$ ipython --no-banner

In [1]: import numpy as np

In [2]: from numpy import linalg as LA

In [3]: np.set_printoptions(precision=2, suppress=True, linewidth=100, floatmode="fixed")

In [4]: data = np.load("dump.npy")

In [5]: print(data)
[[-5  9  0  0  0  0]
 [-7 -2  0  0  0  0]
 [-9 -5  0  0  0  0]
 [ 0  0 -5  9  0  0]
 [ 0  0 -7 -2  0  0]
 [ 0  0 -9 -5  0  0]
 [ 0  0  0  0 -5  9]
 [ 0  0  0  0 -7 -2]
 [ 0  0  0  0 -9 -5]]

In [6]: out = np.c_[data[:, :5] @ np.array([[1, 0, 1, 0, 2],
   ...:     [2, 2, 1, 2, 1],
   ...:     [3, 2, 0, 0, 2],
   ...:     [3, 3, 0, 0, 3],
   ...:     [0, 2, 1, 1, 2]]), np.array([4, 5, 0, -9, -4, -8, 0, 0, -8])]

In [7]: print(out)
[[ 13  18   4  18  -1   4]
 [-11  -4  -9  -4 -16   5]
 [-19 -10 -14 -10 -23   0]
 [ 12  17   0   0  17  -9]
 [-27 -20   0   0 -20  -4]
 [-42 -33   0   0 -33  -8]
 [  0 -10  -5  -5 -10   0]
 [  0 -14  -7  -7 -14   0]
 [  0 -18  -9  -9 -18  -8]]

In [8]: print(LA.lstsq(data, out[:, 0])[0])
[1.00 2.00 3.00 3.00 0.00 0.00]

In [9]: print(np.round(LA.norm(out - data @ LA.lstsq(data, out)[0], axis=0), 2) + 0)
[0.00 0.00 0.00 0.00 0.00 6.22]

In [10]: print(LA.matrix_rank(np.c_[data, out]))
7

In [11]: out = data / LA.norm(data, axis=1, keepdims=True)

In [12]: G = out @ out.T

In [13]: print((np.abs(G) > 0.9).astype(int))
[[1 0 0 0 0 0 0 0 0]
 [0 1 1 0 0 0 0 0 0]
 [0 1 1 0 0 0 0 0 0]
 [0 0 0 1 0 0 0 0 0]
 [0 0 0 0 1 1 0 0 0]
 [0 0 0 0 1 1 0 0 0]
 [0 0 0 0 0 0 1 0 0]
 [0 0 0 0 0 0 0 1 1]
 [0 0 0 0 0 0 0 1 1]]

In [14]: print(np.degrees(np.arccos(np.clip(G[4, 7], -1, 1))))
90.0

In [15]: print((G - 2 * np.eye(9)).round(6).argmax(axis=1))
[1 2 1 4 5 4 7 8 7]

In [16]: print(G[4])
[0.00 0.00 0.00 0.23 1.00 0.97 0.00 0.00 0.00]

In [17]: print(np.argwhere(np.triu(np.abs(G) > 0.95, 1)))
[[1 2]
 [4 5]
 [7 8]]
